$ ipython --no-banner

In [1]: import numpy as np

In [2]: import numpy.linalg as la

In [3]: np.set_printoptions(precision=3, suppress=True, linewidth=200, sign=" ")

In [4]: K = np.load("arr.npy")

In [5]: K
Out[5]: 
array([[-1, -1, -2],
       [ 0, -2, -1],
       [ 0,  0, -1]])

In [6]: O = K.astype(float).copy()

In [7]: for j in range(3):
   ...:     O[:, j] -= O[:, :j] @ (O[:, :j].T @ O[:, j])
   ...:     O[:, j] /= la.norm(O[:, j])
   ...: 

In [8]: O.T @ O
Out[8]: 
array([[ 1.,  0.,  0.],
       [ 0.,  1.,  0.],
       [ 0.,  0.,  1.]])

In [9]: W = np.array([[1, 0], [2, 2], [-2, -2]])

In [10]: c = np.array([0, 3])

In [11]: hid = np.maximum(K @ W + c, 0)

In [12]: hid
Out[12]: 
array([[ 1,  5],
       [ 0,  1],
       [ 2,  5]])

In [13]: la.matrix_rank(hid)
Out[13]: np.int64(2)

In [14]: (hid > 0).mean(axis=0)
Out[14]: array([ 0.667,  1.   ])

In [15]: C = np.array([[-1, 3, 2], [-2, 1, 2]])

In [16]: (hid @ C).round(6).argmax(axis=1)
Out[16]: array([ 2,  2,  2])

In [17]: rng = np.random.default_rng(268992)

In [18]: z = rng.permutation(3)

In [19]: z
Out[19]: array([ 2,  0,  1])

In [20]: A2 = K[z][:, z]

In [21]: np.sort(np.abs(la.eigvals(A2)))
Out[21]: array([ 1.,  1.,  2.])

In [22]: A2
Out[22]: 
array([[-1,  0,  0],
       [-2, -1, -1],
       [-1,  0, -2]])

In [23]: np.allclose(A2, K)
Out[23]: False

In [24]: X = np.loadtxt("dump.csv", delimiter=",")

In [25]: X
Out[25]: 
array([[ 0.94, -1.37, -0.15, -0.54, -1.17, -0.44, -1.38,  0.13],
       [-0.02,  1.06, -1.46, -0.36,  0.6 ,  2.74, -0.32,  1.3 ],
       [ 1.2 , -1.8 , -2.19, -5.62, -3.65,  3.05, -1.97,  3.14],
       [ 1.69, -1.49, -0.21, -0.68, -3.2 , -4.35, -1.18,  2.63],
       [-0.32,  0.55,  0.05,  0.69,  0.85,  0.48,  0.32, -0.41],
       [ 1.56, -0.45, -1.52, -0.03, -1.38, -0.33, -1.91,  2.49],
       [-2.12,  2.38,  0.62,  0.64,  2.5 ,  1.56,  2.8 , -1.18],
       [ 0.26, -1.12,  0.68, -0.19, -0.54, -0.88, -0.42, -0.98],
       [ 0.22, -0.35, -0.01, -1.02, -1.27, -1.24,  0.14,  1.03]])

In [26]: # looks like rank 4

In [27]: np.argsort(-la.norm(X, axis=0).round(6), kind="stable")[:3]
Out[27]: array([ 5,  4,  3])

In [28]: def softmax(z):
    ...:     e = np.exp(z - z.max(axis=-1, keepdims=True))
    ...:     return e / e.sum(axis=-1, keepdims=True)
    ...: 

In [29]: softmax(X[5])
Out[29]: array([ 0.241,  0.032,  0.011,  0.049,  0.013,  0.036,  0.007,  0.61 ])

In [30]: np.round(softmax(10 * X[5]), 3) + 0
Out[30]: array([ 0.,  0.,  0.,  0.,  0.,  0.,  0.,  1.])

In [31]: softmax(X[5] + -1)
Out[31]: array([ 0.241,  0.032,  0.011,  0.049,  0.013,  0.036,  0.007,  0.61 ])

In [32]: att = X @ X.T / np.sqrt(8)

In [33]: print(softmax(att).round(6).argmax(axis=1))
[ 2  2  2  3  6  2  6  3  3]
